$ python3 -q
>>> import numpy as np
>>> import numpy.linalg as la
>>> np.set_printoptions(precision=2, suppress=True, linewidth=120, sign=" ")
>>> M = np.loadtxt("mat.csv", delimiter=",")
>>> print(M)
[[ -4.  -4.   0. -10.  -6.]
 [ -4.  -4.   0. -10.  -6.]
 [ -2.  -2.   0.  -5.  -3.]
 [  0.   0.   0.   0.   0.]
 [  4.   4.   0.  10.   6.]
 [  0.   0.   0.   0.   0.]
 [  0.   0.   0.   0.   0.]
 [  4.   4.   0.  10.   6.]
 [ -4.  -4.   0. -10.  -6.]
 [ -2.  -2.   0.  -5.  -3.]
 [  4.   4.   0.  10.   6.]
 [ -2.  -2.   0.  -5.  -3.]]
>>> def softmax(z):
...     e = np.exp(z - z.max(axis=-1, keepdims=True))
...     return e / e.sum(axis=-1, keepdims=True)
... 
>>> print(np.round(softmax(M[8] + 2), 2) + 0)
[ 0.02  0.02  0.96  0.    0.  ]
>>> print(np.round(softmax(10 * M[8]), 2) + 0)
[ 0.  0.  1.  0.  0.]
>>> att = M @ M.T / np.sqrt(5)
>>> print(np.round(softmax(att), 2) + 0)
[[ 0.33  0.33  0.    0.    0.    0.    0.    0.    0.33  0.    0.    0.  ]
 [ 0.33  0.33  0.    0.    0.    0.    0.    0.    0.33  0.    0.    0.  ]
 [ 0.33  0.33  0.    0.    0.    0.    0.    0.    0.33  0.    0.    0.  ]
 [ 0.08  0.08  0.08  0.08  0.08  0.08  0.08  0.08  0.08  0.08  0.08  0.08]
 [ 0.    0.    0.    0.    0.33  0.    0.    0.33  0.    0.    0.33  0.  ]
 [ 0.08  0.08  0.08  0.08  0.08  0.08  0.08  0.08  0.08  0.08  0.08  0.08]
 [ 0.08  0.08  0.08  0.08  0.08  0.08  0.08  0.08  0.08  0.08  0.08  0.08]
 [ 0.    0.    0.    0.    0.33  0.    0.    0.33  0.    0.    0.33  0.  ]
 [ 0.33  0.33  0.    0.    0.    0.    0.    0.    0.33  0.    0.    0.  ]
 [ 0.33  0.33  0.    0.    0.    0.    0.    0.    0.33  0.    0.    0.  ]
 [ 0.    0.    0.    0.    0.33  0.    0.    0.33  0.    0.    0.33  0.  ]
 [ 0.33  0.33  0.    0.    0.    0.    0.    0.    0.33  0.    0.    0.  ]]
>>> Uu, sigma, vt = la.svd(M)
>>> print(sigma.round(2) + 0)
[ 33.67   0.     0.     0.     0.  ]
>>> M2 = Uu[:, :1] @ np.diag(sigma[:1]) @ vt[:1]
>>> print(round(float(np.abs(M - M2).max()), 2))
0.0
>>> print(np.round(la.norm(M - M2, 2), 2), np.round(sigma[1], 2))
0.0 0.0
>>> print(la.matrix_rank(M, rtol=0.05))
1
>>> print(round(float(la.norm(M - M2) / la.norm(M)), 2))
0.0
>>> print(M2.round(2) + 0)
[[ -4.  -4.   0. -10.  -6.]
 [ -4.  -4.   0. -10.  -6.]
 [ -2.  -2.   0.  -5.  -3.]
 [  0.   0.   0.   0.   0.]
 [  4.   4.   0.  10.   6.]
 [  0.   0.   0.   0.   0.]
 [  0.   0.   0.   0.   0.]
 [  4.   4.   0.  10.   6.]
 [ -4.  -4.   0. -10.  -6.]
 [ -2.  -2.   0.  -5.  -3.]
 [  4.   4.   0.  10.   6.]
 [ -2.  -2.   0.  -5.  -3.]]
>>> r = la.matrix_rank(M)
>>> print(r)
1
>>> null = la.svd(M)[2][r:].T
>>> print(np.allclose(M @ null, 0))
True
>>> print(np.round(null @ null.T, 2) + 0)
[[ 0.9  -0.1   0.   -0.24 -0.14]
 [-0.1   0.9   0.   -0.24 -0.14]
 [ 0.    0.    1.    0.    0.  ]
 [-0.24 -0.24  0.    0.4  -0.36]
 [-0.14 -0.14  0.   -0.36  0.79]]
>>> Uu, sigma = la.svd(M)
Traceback (most recent call last):
  File "<python-input-23>", line 1, in <module>
    Uu, sigma = la.svd(M)
    ^^^^^^^^^
ValueError: too many values to unpack (expected 2)
>>> Uu, sigma, vt = la.svd(M, full_matrices=False)
>>> print(round(np.sqrt((sigma ** 2).sum()), 2), round(la.norm(M), 2))
33.67 33.67
>>> print(np.cumsum(sigma ** 2) / np.sum(sigma ** 2))
[ 1.  1.  1.  1.  1.]
>>> print(np.round(sigma / sigma[0], 2) + 0)
[ 1.  0.  0.  0.  0.]
>>> print(np.allclose(Uu * sigma @ vt, M))
True
>>> print(np.round(Uu.T @ Uu, 2) + 0)
[[ 1.  0.  0.  0.  0.]
 [ 0.  1.  0.  0.  0.]
 [ 0.  0.  1.  0.  0.]
 [ 0.  0.  0.  1.  0.]
 [ 0.  0.  0.  0.  1.]]
>>> print((sigma > 1e-8).sum())
1
